% ipython --no-banner

In [1]: import numpy as np

In [2]: from numpy import linalg as LA

In [3]: np.set_printoptions(precision=2, suppress=True, linewidth=120, floatmode="fixed")

In [4]: A = np.load("out2.npy")

In [5]: A
Out[5]: 
array([[1.00, 0.50, 0.25, 0.12],
       [0.50, 1.00, 0.50, 0.25],
       [0.25, 0.50, 1.00, 0.50],
       [0.12, 0.25, 0.50, 1.00]])

In [6]: np.poly(A)
Out[6]: array([ 1.00, -4.00,  5.11, -2.53,  0.42])

In [7]: round(LA.det(A[::-1]), 2)
Out[7]: np.float64(0.42)

In [8]: np.kron(np.eye(2, dtype=int), A)
Out[8]: 
array([[1.00, 0.50, 0.25, 0.12, 0.00, 0.00, 0.00, 0.00],
       [0.50, 1.00, 0.50, 0.25, 0.00, 0.00, 0.00, 0.00],
       [0.25, 0.50, 1.00, 0.50, 0.00, 0.00, 0.00, 0.00],
       [0.12, 0.25, 0.50, 1.00, 0.00, 0.00, 0.00, 0.00],
       [0.00, 0.00, 0.00, 0.00, 1.00, 0.50, 0.25, 0.12],
       [0.00, 0.00, 0.00, 0.00, 0.50, 1.00, 0.50, 0.25],
       [0.00, 0.00, 0.00, 0.00, 0.25, 0.50, 1.00, 0.50],
       [0.00, 0.00, 0.00, 0.00, 0.12, 0.25, 0.50, 1.00]])

In [9]: round(LA.eigvals(A).sum().real, 2)
Out[9]: np.float64(4.0)

In [10]: np.round(np.einsum("ij,ji->", A, A), 2)
Out[10]: np.float64(5.78)

In [11]: O = A.astype(float).copy()

In [12]: for j in range(4):
    ...:     O[:, j] -= O[:, :j] @ (O[:, :j].T @ O[:, j])
    ...:     O[:, j] /= LA.norm(O[:, j])
    ...: 

In [13]: np.round(O.T @ O, 2) + 0
Out[13]: 
array([[1.00, 0.00, 0.00, 0.00],
       [0.00, 1.00, 0.00, 0.00],
       [0.00, 0.00, 1.00, 0.00],
       [0.00, 0.00, 0.00, 1.00]])

In [14]: np.round(O.T @ A, 2) + 0
Out[14]: 
array([[1.15, 1.00, 0.70, 0.43],
       [0.00, 0.75, 0.73, 0.51],
       [0.00, 0.00, 0.73, 0.66],
       [0.00, 0.00, 0.00, 0.67]])
